$ python -q
>>> import numpy as np
>>> np.set_printoptions(precision=2, suppress=True, linewidth=200)
>>> def rnd(a):
...     return np.round(a, 2) + 0
... 
>>> B = np.array([[1, 1, 1, 2, 1, 0, 3, 1, 0],
...     [0, 1, 0, 1, 3, 1, 3, 0, 1],
...     [3, 3, 3, 1, 2, 3, 3, 2, 0],
...     [2, 2, 1, 2, 3, 0, 3, 2, 1],
...     [1, 3, 1, 0, 0, 3, 1, 0, 2]])
>>> mat = B.T @ B
>>> print(mat)
[[15 17 13  9 13 12 19 11  4]
 [17 24 15 10 16 19 24 11  9]
 [13 15 12  7 10 12 16  9  3]
 [ 9 10  7 10 13  4 18  8  3]
 [13 16 10 13 23  9 27 11  6]
 [12 19 12  4  9 19 15  6  7]
 [19 24 16 18 27 15 37 15  8]
 [11 11  9  8 11  6 15  9  2]
 [ 4  9  3  3  6  7  8  2  6]]
>>> left, sig, vt = np.linalg.svd(mat)
>>> evecs = vt[:(sig > 1e-8).sum()]
>>> rng = np.random.default_rng(141220)
>>> x = mat[0] + 3 * mat[2] + rng.integers(2) * np.eye(9)[0]
>>> x
array([55., 62., 49., 30., 43., 48., 67., 38., 13.])
>>> np.allclose(evecs.T @ evecs @ x, x)
False
>>> rnd(np.linalg.norm(x - evecs.T @ evecs @ x))
np.float64(0.77)
>>> np.linalg.matrix_rank(np.vstack([mat, x]))
np.int64(6)
>>> J = np.load("arr.npy")
>>> print(J)
[[ 3  8  8]
 [ 4  9  9]
 [ 5 10 10]]
>>> # column 2 repeats column 1
>>> left, sig, vt = np.linalg.svd(J)
>>> rnd(sig)
array([23.23,  0.75,  0.  ])
>>> np.argmax(sig[:-1] / (sig[1:] + 1e-6)) + 1
np.int64(2)
>>> B = left[:, :2] @ np.diag(sig[:2]) @ vt[:2]
>>> np.linalg.matrix_rank(B)
np.int64(2)
>>> [round(float(x), 2) for x in np.linalg.svd(J, compute_uv=False)[:3]]
[23.23, 0.75, 0.0]
>>> np.linalg.cond(J) > 100
np.True_
>>> rnd(np.trace(np.linalg.pinv(J) @ J))
np.float64(2.0)
>>> try:
...     np.linalg.inv(J)
... except np.linalg.LinAlgError as e:
...     print("failed:", e)
... 
failed: Singular matrix
>>> np.abs(np.diag(np.linalg.qr(J)[1])) > 1e-9
array([ True,  True, False])
>>> proj = np.triu(np.array([[3, 2, 0], [2, 3, 2], [2, 0, 1]]), 1) + np.eye(3)
>>> B = proj @ J @ np.linalg.inv(proj)
>>> print(rnd(np.linalg.det(B)))
0.0
>>> np.linalg.matrix_rank(B)
np.int64(2)
>>> arr = np.load("run6.npy")
>>> arr
array([[-0.2 ,  0.5 , -2.2 , -1.49],
       [ 0.1 ,  0.3 ,  1.5 , -0.84],
       [ 1.4 ,  0.6 , -0.9 , -1.75],
       [ 1.1 ,  0.1 ,  0.  , -0.13],
       [ 0.7 ,  1.  , -0.8 , -3.1 ],
       [ 0.4 , -0.8 ,  0.2 ,  2.52],
       [ 0.7 ,  1.4 , -0.1 , -4.23],
       [-0.7 ,  0.2 , -0.2 , -0.56],
       [ 0.  , -0.3 , -0.7 ,  0.83],
       [ 1.4 , -0.1 ,  1.7 ,  0.19],
       [ 0.1 ,  2.1 ,  0.9 , -6.44],
       [ 0.  ,  0.8 , -0.2 , -2.26],
       [ 0.5 ,  0.9 , -1.  , -2.77],
       [-0.8 , -0.1 ,  1.2 ,  0.33],
       [ 0.5 ,  1.3 ,  0.  , -3.82],
       [-0.5 ,  1.  ,  0.2 , -3.29],
       [ 0.8 ,  0.1 , -0.3 ,  0.03],
       [-0.8 , -1.1 ,  0.1 ,  3.18],
       [ 0.1 ,  0.2 ,  0.7 , -0.51],
       [ 0.  ,  0.8 , -1.9 , -2.47],
       [ 0.9 ,  0.9 , -1.4 , -2.84],
       [ 0.1 ,  0.3 , -0.9 , -0.87],
       [-0.2 , -1.6 , -3.  ,  4.8 ],
       [ 1.  , -1.2 ,  0.2 ,  3.74],
       [-0.3 ,  0.4 , -0.2 , -1.11],
       [-1.6 , -0.5 , -0.1 ,  1.33],
       [ 0.4 , -0.4 ,  0.6 ,  1.13],
       [ 0.5 ,  1.3 , -0.6 , -3.86],
       [ 1.4 ,  0.1 , -0.2 , -0.37],
       [ 1.8 , -0.3 ,  0.7 ,  1.04],
       [-0.9 ,  0.6 ,  0.2 , -1.96],
       [ 0.  ,  0.9 , -1.8 , -2.65],
       [-1.5 ,  1.7 , -1.4 , -4.94],
       [ 0.4 ,  0.8 ,  0.9 , -2.5 ],
       [-0.7 ,  0.3 , -1.4 , -1.01],
       [ 0.1 , -1.3 , -0.9 ,  3.96]])
>>> left, sig, vt = np.linalg.svd(arr)
>>> rnd(sig)
array([17.05,  6.45,  4.76,  0.22])
>>> B = left[:, :3] @ np.diag(sig[:3]) @ vt[:3]
>>> print(rnd(np.linalg.norm(arr - B, 2)), rnd(sig[3]))
0.22 0.22
